>>> import numpy as np
>>> np.set_printoptions(precision=1, suppress=True, linewidth=200)
>>> other = np.array([[1, -5, 4, -3, 4, 3, -1, -1],
...     [-1, 5, -4, -5, 0, 2, 5, 3],
...     [0, 0, -2, -3, 2, -2, -4, 1],
...     [-1, -3, 3, 5, 4, 4, 3, -1],
...     [-1, -4, -5, -1, 4, -1, 5, -3],
...     [2, -1, 1, -2, -3, -2, -1, 3],
...     [-5, -5, -4, -2, 3, -4, 4, -5],
...     [-4, 0, 2, -3, -2, 5, 1, 3]])
>>> other[-1] = other[0]
>>> M = other + 0.1 * np.eye(8)
>>> print(M)
[[ 1.1 -5.   4.  -3.   4.   3.  -1.  -1. ]
 [-1.   5.1 -4.  -5.   0.   2.   5.   3. ]
 [ 0.   0.  -1.9 -3.   2.  -2.  -4.   1. ]
 [-1.  -3.   3.   5.1  4.   4.   3.  -1. ]
 [-1.  -4.  -5.  -1.   4.1 -1.   5.  -3. ]
 [ 2.  -1.   1.  -2.  -3.  -1.9 -1.   3. ]
 [-5.  -5.  -4.  -2.   3.  -4.   4.1 -5. ]
 [ 1.  -5.   4.  -3.   4.   3.  -1.  -0.9]]
>>> G = M.T @ M
>>> print(np.round(np.linalg.svd(M, compute_uv=False) ** 2, 1) + 0)
[246.3 194.7  94.   79.5  20.9  11.    4.5   0. ]
>>> vec = np.array([-1, 1, -2, 3, -3, -3, -2, -3])
>>> target = M @ vec
>>> print(target)
[-39.1 -25.9  -0.2 -19.7  -6.3  -3.3  11.8 -39.3]
>>> print(np.linalg.solve(M, 2 * target))
[-2.  2. -4.  6. -6. -6. -4. -6.]
>>> print(np.linalg.solve(M, target + M[:, 6]))
[-1.  1. -2.  3. -3. -3. -1. -3.]
>>> print(np.round(np.linalg.solve(M.T, M[6]), 1) + 0)
[0. 0. 0. 0. 0. 0. 1. 0.]
>>> print(np.linalg.solve(M, target))
[-1.  1. -2.  3. -3. -3. -2. -3.]
>>> E = np.load("m.npy")
>>> print(E)
[[ 1  0  2  2  4  3  1]
 [ 5  4  6  6  8  7  5]
 [-1 -2  0  0  2  1 -1]
 [ 2  1  3  3  5  4  2]
 [-1 -2  0  0  2  1 -1]
 [ 5  4  6  6  8  7  5]
 [ 3  2  4  4  6  5  3]]
>>> G = E.T @ E
>>> print(np.trace(G), (E ** 2).sum())
742 742
>>> print(G)
[[ 66  52  80  80 108  94  66]
 [ 52  45  59  59  73  66  52]
 [ 80  59 101 101 143 122  80]
 [ 80  59 101 101 143 122  80]
 [108  73 143 143 213 178 108]
 [ 94  66 122 122 178 150  94]
 [ 66  52  80  80 108  94  66]]
>>> rk = np.linalg.matrix_rank(E)
>>> print(rk)
2
>>> ns = np.linalg.svd(E)[2][rk:].T
>>> print([int(np.linalg.matrix_rank(E[:i])) for i in range(1, len(E) + 1)])
[1, 2, 2, 2, 2, 2, 2]
>>> print(np.round(ns @ ns.T, 1) + 0)
[[ 0.8 -0.3 -0.1 -0.1  0.  -0.1 -0.2]
 [-0.3  0.5 -0.1 -0.1  0.2  0.1 -0.3]
 [-0.1 -0.1  0.9 -0.1 -0.2 -0.2 -0.1]
 [-0.1 -0.1 -0.1  0.9 -0.2 -0.2 -0.1]
 [ 0.   0.2 -0.2 -0.2  0.4 -0.4  0. ]
 [-0.1  0.1 -0.2 -0.2 -0.4  0.7 -0.1]
 [-0.2 -0.3 -0.1 -0.1  0.  -0.1  0.8]]
>>> print([int(np.linalg.matrix_rank(E[:, :j + 1])) for j in range(7)])
[1, 2, 2, 2, 2, 2, 2]
>>> print(np.linalg.matrix_rank(E.T @ E), np.linalg.matrix_rank(E @ E.T))
2 2
>>> print([int(np.linalg.matrix_rank(np.delete(E, i, axis=0))) for i in range(7)])
[2, 2, 2, 2, 2, 2, 2]
>>> Uu, s, Vh = np.linalg.svd(E)
>>> evecs = Vh[:(s > 1e-8).sum()]
>>> rng = np.random.default_rng(0)
>>> vec = E[6] + -3 * E[5] + rng.integers(2) * np.eye(7)[3]
>>> print(vec)
[-12. -10. -14. -13. -18. -16. -12.]
>>> print(np.round(evecs.T @ evecs, 1) + 0)
[[ 0.2  0.3  0.1  0.1  0.   0.1  0.2]
 [ 0.3  0.5  0.1  0.1 -0.2 -0.1  0.3]
 [ 0.1  0.1  0.1  0.1  0.2  0.2  0.1]
 [ 0.1  0.1  0.1  0.1  0.2  0.2  0.1]
 [ 0.  -0.2  0.2  0.2  0.6  0.4  0. ]
 [ 0.1 -0.1  0.2  0.2  0.4  0.3  0.1]
 [ 0.2  0.3  0.1  0.1  0.   0.1  0.2]]
>>> F = np.load("mat.npy")
>>> print(F)
[[ -9.4   7.8  15.2  -4.3]
 [ -2.8  10.1  17.   -1.3]
 [-16.2  -6.8  -6.1  -7.4]
 [-14.4   4.5  11.4  -6.5]
 [  8.3  10.5  14.4   3.8]
 [ -6.6   9.   16.3  -3. ]
 [ 16.6  -2.   -8.    7.5]
 [  2.   10.8  16.7   0.9]
 [  5.9  -9.2 -16.5   2.7]
 [ 18.    1.6  -2.6   8.2]
 [ -5.4   9.4  16.6  -2.4]
 [ 16.2  -2.6  -8.8   7.4]
 [ 11.8   9.6  11.9   5.4]
 [-14.9  -7.9  -8.3  -6.8]
 [-11.    6.9  14.3  -5. ]
 [  5.6  -9.3 -16.6   2.5]
 [-18.   -2.    2.   -8.2]
 [-17.7  -0.3   4.7  -8. ]
 [  1.1  10.7  16.8   0.5]
 [-16.8  -6.   -4.8  -7.6]
 [-14.5   4.4  11.2  -6.6]
 [ 10.6  -7.2 -14.6   4.8]
 [-18.   -2.9   0.6  -8.2]
 [ 14.6   8.2   8.8   6.6]
 [-18.   -2.    2.   -8.2]
 [ -9.9 -10.2 -13.4  -4.5]
 [-15.2  -7.7  -7.9  -6.9]]
>>> # looks like rank 2
>>> labels = F[:, 0] > np.median(F[:, 0])
>>> r0 = F[labels].mean(axis=0) - F[~labels].mean(axis=0)
>>> print(((F - F.mean(axis=0)) @ r0 > 0).astype(int))
[0 1 0 0 1 0 1 1 1 1 0 1 1 0 0 1 0 0 1 0 0 1 0 1 0 0 0]
>>> mat = np.loadtxt("x.csv", delimiter=",")
>>> print(mat)
[[-9.  8. -5.  3.  0.  0.]
 [ 2. -3. -7. -1. -1. -3.]
 [-3.  2. -1.  3.  3. -5.]
 [ 0.  0.  0.  0.  1.  3.]
 [ 0.  0.  0.  2.  2.  2.]
 [ 0.  0.  0.  2.  1.  0.]]
>>> other = np.linalg.inv(mat)
>>> print(round(np.linalg.cond(mat), 1))
453.7
>>> print(other.round(1) + 0)
[[  0.3   0.   -1.3 -11.1  13.5 -12. ]
 [  0.4  -0.1  -1.3 -11.9  14.4 -13.1]
 [ -0.1  -0.1   0.2   1.6  -2.1   1.9]
 [  0.    0.    0.    1.   -1.5   2. ]
 [  0.    0.    0.   -2.    3.   -3. ]
 [  0.    0.    0.    1.   -1.    1. ]]
>>> print((np.abs(other) > 1e-9).astype(int))
[[1 1 1 1 1 1]
 [1 1 1 1 1 1]
 [1 1 1 1 1 1]
 [0 0 0 1 1 1]
 [0 0 0 1 1 1]
 [0 0 0 1 1 1]]
>>> print(np.allclose(other, mat.T))
False
>>> vec = np.array([-3, -2, -3, 0, -4, -3])
>>> target = mat @ vec
>>> print(target)
[ 26.  34.  11. -13. -14.  -4.]
>>> print(np.linalg.solve(mat, target + mat[:, 4]))
[-3. -2. -3.  0. -3. -3.]
>>> print(np.linalg.solve(mat, target))
[-3. -2. -3.  0. -4. -3.]
>>> arr = np.loadtxt("test3.csv", delimiter=",")
>>> print(arr)
[[ 0. -1. -3. -1. -2.  2. -1.  2.  3.]
 [-1.  0. -1. -3. -1. -2.  2. -1.  2.]
 [-3. -1.  0. -1. -3. -1. -2.  2. -1.]
 [-1. -3. -1.  0. -1. -3. -1. -2.  2.]
 [-2. -1. -3. -1.  0. -1. -3. -1. -2.]
 [ 2. -2. -1. -3. -1.  0. -1. -3. -1.]
 [-1.  2. -2. -1. -3. -1.  0. -1. -3.]
 [ 2. -1.  2. -2. -1. -3. -1.  0. -1.]
 [ 3.  2. -1.  2. -2. -1. -3. -1.  0.]]
>>> vec = np.array([-4, 0, 3, 7, 2, 5, 7, -9, -1])
>>> target = arr @ vec
>>> print(target)
[-38. -11. -37.  -7. -23. -13.  -8. -39. -22.]
>>> print(np.round(np.linalg.solve(arr, arr[:, 7]), 1) + 0)
[0. 0. 0. 0. 0. 0. 0. 1. 0.]
>>> vals, evecs = np.linalg.eigh(arr)
>>> vec = np.array([0, -6, 2, -4, -5, 8, 0, 9, -8])
>>> print(np.linalg.eigvalsh(arr[1:, 1:]))
[-8.7 -6.6 -2.6  1.6  2.2  4.3  4.8  5. ]
>>> print(vec @ arr @ vec)
734.0
>>> print(round(float(vec @ arr @ vec / (vec @ vec)), 1), np.round(vals[0], 1), round(float(vals[-1]), 1))
2.5 -8.8 5.8
>>> r0 = np.array([0, 0, 1, 1, 0, 1, 0, 2, 2])
>>> other = arr + np.outer(r0, np.eye(9)[4])
>>> print(np.linalg.matrix_rank(np.linalg.inv(other) - np.linalg.inv(arr), tol=1e-8))
1
>>> r0 = np.array([1, 0, 3])
>>> print(np.correlate(arr[5], arr[1], "full"))
[  4.  -6.   4. -13.   1.  -7.   7.   5.   8.   5.   7.  11.  12.   6.   2.   3.   1.]
>>> O, evecs = np.linalg.qr(arr[:, :6])[0], np.linalg.qr(arr[:, 6:])[0]
>>> s = np.linalg.svd(O.T @ evecs, compute_uv=False)
>>> print(np.round(np.linalg.norm(O @ O.T - evecs @ evecs.T, 2), 1))
1.0
>>> print(np.degrees(np.arccos(s.clip(0, 1))))
[15.1 44.4 66.6]
>>> print(s)
[1.  0.7 0.4]
>>> r0 = np.array([-3, 2, 0, 1, 0, -2, 3, 1, 3, 1])
>>> J = np.array([np.roll(r0, i) for i in range(10)])
>>> print(J)
[[-3  2  0  1  0 -2  3  1  3  1]
 [ 1 -3  2  0  1  0 -2  3  1  3]
 [ 3  1 -3  2  0  1  0 -2  3  1]
 [ 1  3  1 -3  2  0  1  0 -2  3]
 [ 3  1  3  1 -3  2  0  1  0 -2]
 [-2  3  1  3  1 -3  2  0  1  0]
 [ 0 -2  3  1  3  1 -3  2  0  1]
 [ 1  0 -2  3  1  3  1 -3  2  0]
 [ 0  1  0 -2  3  1  3  1 -3  2]
 [ 2  0  1  0 -2  3  1  3  1 -3]]
>>> # rows and columns are dependent
>>> r0, g = J[7], J[2]
>>> print(r0 @ g)
30
>>> print(r0 @ r0)
38
>>> pr = (r0 @ g) / (r0 @ r0) * r0
>>> print(np.outer(r0, g))
[[ 3  1 -3  2  0  1  0 -2  3  1]
 [ 0  0  0  0  0  0  0  0  0  0]
 [-6 -2  6 -4  0 -2  0  4 -6 -2]
 [ 9  3 -9  6  0  3  0 -6  9  3]
 [ 3  1 -3  2  0  1  0 -2  3  1]
 [ 9  3 -9  6  0  3  0 -6  9  3]
 [ 3  1 -3  2  0  1  0 -2  3  1]
 [-9 -3  9 -6  0 -3  0  6 -9 -3]
 [ 6  2 -6  4  0  2  0 -4  6  2]
 [ 0  0  0  0  0  0  0  0  0  0]]
>>> print(g - pr)
[ 2.2  1.  -1.4 -0.4 -0.8 -1.4 -0.8  0.4  1.4  1. ]
>>> print(np.round(np.linalg.norm(r0 + g) ** 2 + np.linalg.norm(r0 - g) ** 2, 1))
152.0
>>> feats = np.loadtxt("sample12.csv", delimiter=",")
>>> print(feats.round(1) + 0)
[[ 4.1 -0.7 -2.   1.3  1.1  0.3 -1. ]
 [-4.1  0.4  1.9 -1.6 -0.9 -0.2  1. ]
 [ 1.9  2.2 -0.1  3.7 -1.5 -0.5  0. ]
 [-3.8  1.4  2.1 -0.3 -1.6 -0.5  1.1]
 [-1.  -2.6 -0.4 -3.6  1.9  0.6 -0.3]
 [-3.4  1.9  2.1  0.5 -1.9 -0.6  1.1]
 [-2.3  2.5  1.8  1.8 -2.3 -0.7  1. ]
 [ 0.5 -2.8 -1.1 -3.1  2.3  0.7 -0.6]
 [ 1.7 -2.7 -1.6 -2.4  2.3  0.7 -0.9]
 [ 1.8  2.3  0.   3.7 -1.6 -0.5  0. ]
 [ 3.8  0.6 -1.5  2.7  0.   0.  -0.7]
 [ 4.  -0.9 -2.   1.   1.3  0.3 -1.1]
 [-1.6 -2.4 -0.1 -3.7  1.7  0.6 -0.1]
 [ 0.8  2.6  0.5  3.6 -2.  -0.7  0.3]
 [-3.7  1.5  2.1 -0.2 -1.7 -0.5  1.1]
 [ 3.5  1.  -1.2  3.1 -0.4 -0.2 -0.6]
 [-2.2 -2.1  0.3 -3.7  1.4  0.5  0.1]
 [ 2.2  2.1 -0.3  3.7 -1.4 -0.5 -0.1]
 [ 1.1  2.5  0.4  3.6 -1.9 -0.6  0.3]
 [-3.   2.2  2.   1.  -2.1 -0.6  1.1]
 [ 3.8  0.6 -1.5  2.7  0.1  0.  -0.7]
 [ 0.5  2.7  0.7  3.5 -2.1 -0.7  0.4]
 [ 4.   0.2 -1.6  2.4  0.3  0.  -0.8]
 [-3.7  1.6  2.1  0.  -1.8 -0.5  1.1]]
>>> r0 = np.array([0, 1, 4])
>>> print(np.polyval(r0, feats[12]))
[2.4 1.6 3.9 0.3 5.7 4.6 3.9]
>>> print(np.convolve(feats[12], r0))
[  0.   -1.6  -8.8  -9.5  -4.  -13.2   7.2   2.2  -0.4]
>>> print(np.cross(feats[12, :3], feats[9, :3]))
[ 0.3 -0.2  0.6]
